$ ipython --no-banner

In [1]: import numpy as np

In [2]: from numpy import linalg as LA

In [3]: np.set_printoptions(precision=2, suppress=True, linewidth=100)

In [4]: W0 = np.loadtxt("case12.csv", delimiter=",")

In [5]: W0
Out[5]: 
array([[ 8.33, -4.15,  3.66],
       [-6.99,  5.69, -4.33],
       [-9.07, -4.1 ,  0.94],
       [-9.91, -0.79, -1.08],
       [-3.31,  7.96, -5.06],
       [-8.66,  3.65, -3.43],
       [-3.06, -8.46,  4.36],
       [-9.75, -2.19, -0.26],
       [-9.85, -1.58, -0.62],
       [-1.83, -8.66,  4.66],
       [ 9.5 ,  3.09, -0.3 ],
       [-9.32,  2.34, -2.78],
       [ 3.9 ,  8.24, -4.11],
       [-3.65,  7.83, -5.04],
       [-6.59, -6.92,  2.94],
       [-4.45, -8.05,  3.91],
       [ 7.11, -5.57,  4.29],
       [-4.13, -8.17,  4.03],
       [-7.89,  4.73, -3.92],
       [-0.07, -8.69,  4.95],
       [-8.37, -5.2 ,  1.68],
       [-6.01, -7.3 ,  3.24],
       [-6.62, -6.9 ,  2.92],
       [-6.57, -6.94,  2.95],
       [ 6.83,  6.75, -2.8 ],
       [-1.44, -8.69,  4.74]])

In [6]: Xs = W0 - W0.mean(axis=0)

In [7]: vecs = LA.svd(Xs)[2][:2]

In [8]: other = Xs - Xs @ vecs.T @ vecs

In [9]: LA.norm(other, axis=1).round(6).argmax()
Out[9]: np.int64(0)

In [10]: round(LA.norm(other) / LA.norm(Xs), 2)
Out[10]: np.float64(0.0)

In [11]: Z = W0[[16, 24]].astype(float)

In [12]: for _ in range(5):
    ...:     idx = LA.norm(W0[:, None] - Z, axis=-1).argmin(axis=1)
    ...:     Z = np.array([W0[idx == j].mean(axis=0) for j in range(2)])
    ...: 

In [13]: idx
Out[13]: array([0, 1, 0, 0, 1, 1, 0, 0, 0, 0, 1, 1, 1, 1, 0, 0, 0, 0, 1, 0, 0, 0, 0, 0, 1, 0])

In [14]: np.abs(Z[1] - Z[0]).argmax()
Out[14]: np.int64(1)

In [15]: Z
Out[15]: 
array([[-4.25, -6.02,  2.78],
       [-2.18,  5.59, -3.53]])

In [16]: r = LA.matrix_rank(W0)

In [17]: r
Out[17]: np.int64(2)

In [18]: N = LA.svd(W0)[2][r:].T

In [19]: LA.matrix_rank(W0.T @ W0), LA.matrix_rank(W0 @ W0.T)
Out[19]: (np.int64(2), np.int64(2))

In [20]: N[:, 0] / N[np.abs(N[:, 0]).round(6).argmax(), 0]
Out[20]: array([-0.15,  0.57,  1.  ])

In [21]: [int(LA.matrix_rank(W0[:, :j + 1])) for j in range(3)]
Out[21]: [1, 2, 2]

In [22]: [int(LA.matrix_rank(np.delete(W0, i, axis=0))) for i in range(26)]
Out[22]: [2, 2, 2, 2, 2, 2, 2, 2, 2, 2, 2, 2, 2, 2, 2, 2, 2, 2, 2, 2, 2, 2, 2, 2, 2, 2]

In [23]: u = np.array([1, 3, 4, 3]) + 0.5

In [24]: arr = np.eye(4) - 2 * np.outer(u, u) / (u @ u)

In [25]: arr
Out[25]: 
array([[ 0.9 , -0.22, -0.29, -0.22],
       [-0.22,  0.48, -0.67, -0.52],
       [-0.29, -0.67,  0.14, -0.67],
       [-0.22, -0.52, -0.67,  0.48]])

In [26]: evals, vecs = LA.eigh(arr)

In [27]: vecs @ np.diag(evals) @ vecs.T
Out[27]: 
array([[ 0.9 , -0.22, -0.29, -0.22],
       [-0.22,  0.48, -0.67, -0.52],
       [-0.29, -0.67,  0.14, -0.67],
       [-0.22, -0.52, -0.67,  0.48]])

In [28]: LA.eigvalsh(arr + 5 * np.eye(4))
Out[28]: array([4., 6., 6., 6.])

In [29]: LA.eigvalsh(arr @ arr)
Out[29]: array([1., 1., 1., 1.])

In [30]: round(float(evals.sum()), 2), np.trace(arr)
Out[30]: (2.0, np.float64(2.0))

In [31]: evals
Out[31]: array([-1.,  1.,  1.,  1.])

In [32]: np.unique(evals.round(6) + 0, return_counts=True)[1]
Out[32]: array([1, 3])

In [33]: LA.svd(arr, compute_uv=False)
Out[33]: array([1., 1., 1., 1.])

In [34]: np.round(arr @ arr.T, 2) + 0
Out[34]: 
array([[1., 0., 0., 0.],
       [0., 1., 0., 0.],
       [0., 0., 1., 0.],
       [0., 0., 0., 1.]])

In [35]: LA.norm(arr, axis=0)
Out[35]: array([1., 1., 1., 1.])

In [36]: x0 = np.array([0, 4, 2, 1])

In [37]: LA.inv(arr)
Out[37]: 
array([[ 0.9 , -0.22, -0.29, -0.22],
       [-0.22,  0.48, -0.67, -0.52],
       [-0.29, -0.67,  0.14, -0.67],
       [-0.22, -0.52, -0.67,  0.48]])

In [38]: round(LA.det(arr), 2)
Out[38]: np.float64(-1.0)

In [39]: np.abs(LA.eigvals(arr))
Out[39]: array([1., 1., 1., 1.])

In [40]: [round(float(LA.det(arr[:i, :i])), 2) + 0 for i in range(1, 5)]
Out[40]: [0.9, 0.38, -0.48, -1.0]

In [41]: hat = np.triu(np.array([[0, -3, -3, 2], [3, 1, 3, -3], [-3, 0, 3, 1], [2, 3, 0, 3]]), 1) + np.eye(4)

In [42]: other = hat @ arr @ LA.inv(hat)

In [43]: LA.matrix_rank(other)
Out[43]: np.int64(4)

In [44]: np.round(np.poly(other), 2) + 0
Out[44]: array([ 1., -2.,  0.,  2., -1.])

In [45]: Z = np.array([[0, 0, 0], [-1, 0, 2]])

In [46]: mat = np.repeat(Z, 20 // 2, axis=0)

In [47]: rng = np.random.default_rng(6562)

In [48]: mat = mat + 0.1 * rng.normal(size=mat.shape)

In [49]: mat
Out[49]: 
array([[-0.21,  0.06,  0.04],
       [-0.08, -0.04, -0.18],
       [ 0.1 , -0.05, -0.06],
       [ 0.08,  0.11, -0.05],
       [-0.04,  0.15,  0.1 ],
       [ 0.15,  0.08, -0.16],
       [ 0.13,  0.06, -0.05],
       [-0.13, -0.01,  0.05],
       [ 0.33, -0.02, -0.13],
       [ 0.02, -0.02, -0.01],
       [-1.16, -0.1 ,  2.02],
       [-1.13, -0.06,  2.01],
       [-0.88, -0.06,  2.1 ],
       [-0.94,  0.09,  1.86],
       [-0.9 , -0.02,  1.91],
       [-1.19, -0.05,  2.01],
       [-1.13, -0.01,  2.  ],
       [-0.92,  0.04,  2.13],
       [-0.96,  0.11,  2.07],
       [-0.98, -0.01,  2.  ]])

In [50]: x0 = np.array([-1, 2, 3])

In [51]: np.sign((mat @ x0).round(6))
Out[51]: 
array([ 1., -1., -1., -1.,  1., -1., -1.,  1., -1., -1.,  1.,  1.,  1.,  1.,  1.,  1.,  1.,  1.,
        1.,  1.])

In [52]: LA.norm(mat @ x0) <= LA.norm(mat, 2) * LA.norm(x0) + 1e-9
Out[52]: np.True_

In [53]: mat * x0
Out[53]: 
array([[ 0.21,  0.13,  0.11],
       [ 0.08, -0.08, -0.54],
       [-0.1 , -0.11, -0.17],
       [-0.08,  0.21, -0.15],
       [ 0.04,  0.3 ,  0.29],
       [-0.15,  0.16, -0.48],
       [-0.13,  0.12, -0.16],
       [ 0.13, -0.02,  0.14],
       [-0.33, -0.04, -0.38],
       [-0.02, -0.04, -0.03],
       [ 1.16, -0.2 ,  6.05],
       [ 1.13, -0.12,  6.04],
       [ 0.88, -0.11,  6.29],
       [ 0.94,  0.18,  5.57],
       [ 0.9 , -0.03,  5.73],
       [ 1.19, -0.1 ,  6.04],
       [ 1.13, -0.03,  5.99],
       [ 0.92,  0.08,  6.38],
       [ 0.96,  0.22,  6.22],
       [ 0.98, -0.03,  6.  ]])

In [54]: mat @ np.ones(3)
Out[54]: 
array([-0.11, -0.3 , -0.01,  0.14,  0.21,  0.07,  0.14, -0.09,  0.18, -0.01,  0.76,  0.82,  1.16,
        1.01,  1.  ,  0.77,  0.86,  1.25,  1.22,  1.  ])

In [55]: Z = mat[[10, 13]].astype(float)

In [56]: for _ in range(7):
    ...:     idx = LA.norm(mat[:, None] - Z, axis=-1).argmin(axis=1)
    ...:     Z = np.array([mat[idx == j].mean(axis=0) for j in range(2)])
    ...: 

In [57]: idx
Out[57]: array([1, 1, 1, 1, 1, 1, 1, 1, 1, 1, 0, 0, 0, 0, 0, 0, 0, 0, 0, 0])

In [58]: Z
Out[58]: 
array([[-1.02, -0.01,  2.01],
       [ 0.04,  0.03, -0.05]])

In [59]: np.abs(Z[1] - Z[0]).argmax()
Out[59]: np.int64(2)

In [60]: np.allclose(W0[:-1].T @ LA.lstsq(W0[:-1].T, W0[-1])[0], W0[-1])
Out[60]: True

In [61]: round(np.trace(LA.pinv(W0) @ W0), 2)
Out[61]: np.float64(2.0)

In [62]: np.unique(W0.round(6), axis=0).shape
Out[62]: (26, 3)

In [63]: data = np.loadtxt("test8.csv", delimiter=",")

In [64]: data
Out[64]: 
array([[-0.84,  0.55,  0.04],
       [-0.51, -0.81,  0.29],
       [ 0.19,  0.22,  0.96]])

In [65]: x0 = np.array([1, -5, 2])

In [66]: y = data @ x0

In [67]: y
Out[67]: array([-3.49,  4.1 ,  1.  ])

In [68]: np.round(LA.solve(data.T, data[0]), 2) + 0
Out[68]: array([1., 0., 0.])

In [69]: LA.solve(data, y + data[:, 2])
Out[69]: array([ 1., -5.,  3.])

In [70]: LA.solve(data, y)
Out[70]: array([ 1., -5.,  2.])

In [71]: u = np.array([0, 0])

In [72]: np.array([np.convolve(row, u, "same") for row in data])
Out[72]: 
array([[0., 0., 0.],
       [0., 0., 0.],
       [0., 0., 0.]])

In [73]: np.convolve(data[2], u)
Out[73]: array([0., 0., 0., 0.])

In [74]: LA.norm(data, axis=0)
Out[74]: array([1., 1., 1.])

In [75]: np.round(data[:, 0] @ data[:, 2], 2)
Out[75]: np.float64(-0.0)

In [76]: np.round(data @ data.T, 2) + 0
Out[76]: 
array([[1., 0., 0.],
       [0., 1., 0.],
       [0., 0., 1.]])

In [77]: LA.svd(data, compute_uv=False)
Out[77]: array([1., 1., 1.])

In [78]: round(float(LA.norm(data[2], 1)), 2), round(float(LA.norm(data[2], np.inf)), 2)
Out[78]: (1.37, 0.96)

In [79]: LA.norm(data, axis=0)
Out[79]: array([1., 1., 1.])

In [80]: np.round(data[2] @ data[1], 2)
Out[80]: np.float64(-0.0)

In [81]: round(float(LA.norm(data) ** 2 / LA.norm(data, 2) ** 2), 2)
Out[81]: 3.0

In [82]: round(LA.norm(data, 2), 2)
Out[82]: np.float64(1.0)

In [83]: other = np.array([[-2, -1], [0, 3]])

In [84]: other[-1] = other[0]

In [85]: K = other + 0.3 * np.eye(2)

In [86]: K
Out[86]: 
array([[-1.7, -1. ],
       [-2. , -0.7]])

In [87]: u, g = K[1], K[0]

In [88]: u @ u
Out[88]: np.float64(4.49)

In [89]: u @ g
Out[89]: np.float64(4.1)

In [90]: pr = (u @ g) / (u @ u) * u

In [91]: LA.matrix_rank(np.outer(u, g))
Out[91]: np.int64(1)

In [92]: g - pr
Out[92]: array([ 0.13, -0.36])

In [93]: round((g - pr) @ u, 2)
Out[93]: np.float64(0.0)

In [94]: gram = K.T @ K

In [95]: np.round(np.trace(gram), 2), round((K ** 2).sum(), 2)
Out[95]: (np.float64(8.38), np.float64(8.38))

In [96]: LA.svd(K, compute_uv=False) ** 2
Out[96]: array([8.3 , 0.08])

In [97]: gram
Out[97]: 
array([[6.89, 3.1 ],
       [3.1 , 1.49]])

In [98]: LA.matrix_rank(gram)
Out[98]: np.int64(2)

In [99]: x0 = np.ones(2)

In [100]: for _ in range(3):
     ...:     x0 = gram @ x0
     ...:     x0 /= LA.norm(x0)
     ...:     print(round(x0 @ gram @ x0, 2))
     ...: 
8.3
8.3
8.3

In [101]: x0
Out[101]: array([0.91, 0.41])

In [102]: Q, r_ = LA.qr(K)

In [103]: round(float(abs(r_[0, 0])), 2), np.round(LA.norm(K[:, 0]), 2)
Out[103]: (2.62, np.float64(2.62))

In [104]: np.abs(np.diag(r_))
Out[104]: array([2.62, 0.31])

In [105]: np.round(Q.T @ Q, 2) + 0
Out[105]: 
array([[1., 0.],
       [0., 1.]])

In [106]: round(LA.det(K[::-1]), 2)
Out[106]: np.float64(0.81)

In [107]: round(np.einsum("ij,ji->", K, K), 2)
Out[107]: np.float64(7.38)

In [108]: np.poly(K)
Out[108]: array([ 1.  ,  2.4 , -0.81])

In [109]: np.round(LA.eigvals(K).sum().real, 2)
Out[109]: np.float64(-2.4)

In [110]: np.einsum("ii->", K)
Out[110]: np.float64(-2.4)

In [111]: round(LA.det(2 * K), 2), round(LA.det(K), 2)
Out[111]: (np.float64(-3.24), np.float64(-0.81))

In [112]: feats = np.array([[-0.6, -0.5, -0.1, 0.1],
     ...:     [0.9, -0.4, 1.1, 1.4],
     ...:     [-1.7, -0.5, -1.1, -0.4]])

In [113]: feats[0] = feats[1] + 0.1 * rng.normal(size=4)

In [114]: feats
Out[114]: 
array([[ 0.93, -0.41,  1.19,  1.41],
       [ 0.9 , -0.4 ,  1.1 ,  1.4 ],
       [-1.7 , -0.5 , -1.1 , -0.4 ]])

In [115]: np.round(LA.norm(feats, 2), 2)
Out[115]: np.float64(3.39)

In [116]: LA.norm(feats, axis=1)
Out[116]: array([2.11, 2.03, 2.12])

In [117]: np.round(LA.norm(feats[2] - feats[0]), 2)
Out[117]: np.float64(3.93)

In [118]: np.round(LA.norm(feats) ** 2 / LA.norm(feats, 2) ** 2, 2)
Out[118]: np.float64(1.14)

In [119]: round(feats[2] @ feats[0], 2)
Out[119]: np.float64(-3.25)

In [120]: LA.norm(feats, axis=1).argmax()
Out[120]: np.int64(2)

In [121]: left, sigma, VT = LA.svd(feats)

In [122]: np.argmax(sigma[:-1] / (sigma[1:] + 1e-6)) + 1
Out[122]: np.int64(2)

In [123]: sigma
Out[123]: array([3.39, 1.27, 0.04])

In [124]: other = left[:, :2] @ np.diag(sigma[:2]) @ VT[:2]

In [125]: round(np.abs(feats - other).max(), 2)
Out[125]: np.float64(0.02)

In [126]: LA.matrix_rank(other)
Out[126]: np.int64(2)

In [127]: round(LA.norm(feats - other, 2), 2), round(float(sigma[2]), 2)
Out[127]: (np.float64(0.04), 0.04)

In [128]: X = np.load("x.npy")

In [129]: X
Out[129]: 
array([[ 0,  0,  0],
       [ 2,  6,  6],
       [-2, -6, -6],
       [-2, -6, -6]])

In [130]: r = LA.matrix_rank(X)

In [131]: r
Out[131]: np.int64(1)

In [132]: N = LA.svd(X)[2][r:].T

In [133]: N @ N.T
Out[133]: 
array([[ 0.95, -0.16, -0.16],
       [-0.16,  0.53, -0.47],
       [-0.16, -0.47,  0.53]])

In [134]: np.allclose(X @ N, 0)
Out[134]: True

In [135]: [int(LA.matrix_rank(X[:, :j + 1])) for j in range(3)]
Out[135]: [1, 1, 1]

In [136]: np.round(X @ N, 2) + 0
Out[136]: 
array([[0., 0.],
       [0., 0.],
       [0., 0.],
       [0., 0.]])

In [137]: left, sigma, VT = LA.svd(X)

In [138]: np.argmax(sigma[:-1] / (sigma[1:] + 1e-6)) + 1
Out[138]: np.int64(1)

In [139]: sigma.round(2) + 0
Out[139]: array([15.1,  0. ,  0. ])

In [140]: other = left[:, :1] @ np.diag(sigma[:1]) @ VT[:1]

In [141]: np.round(LA.norm(X - other, 2), 2), round(float(sigma[1]), 2)
Out[141]: (np.float64(0.0), 0.0)

In [142]: LA.matrix_rank(X, rtol=0.05)
Out[142]: np.int64(1)

In [143]: round(float(LA.norm(X - other) / LA.norm(X)), 2)
Out[143]: 0.0

In [144]: other.round(2) + 0
Out[144]: 
array([[ 0.,  0.,  0.],
       [ 2.,  6.,  6.],
       [-2., -6., -6.],
       [-2., -6., -6.]])

In [145]: x0 = np.array([-2, 0, 2])

In [146]: h = np.maximum(X @ x0, 0)

In [147]: X * (h > 1e-9)[:, None]
Out[147]: 
array([[0, 0, 0],
       [2, 6, 6],
       [0, 0, 0],
       [0, 0, 0]])

In [148]: np.flatnonzero(h > 1e-9)
Out[148]: array([1])

In [149]: np.maximum(X @ (3 * x0), 0)
Out[149]: array([ 0, 24,  0,  0])

In [150]: LA.lstsq(X[:-1].T, X[-1])[2]
Out[150]: np.int32(1)

In [151]: round(np.trace(LA.pinv(X) @ X), 2)
Out[151]: np.float64(1.0)

In [152]: np.unique(X.round(6), axis=0).shape
Out[152]: (3, 3)

In [153]: np.abs(np.diag(LA.qr(X)[1])) > 1e-9
Out[153]: array([ True, False, False])
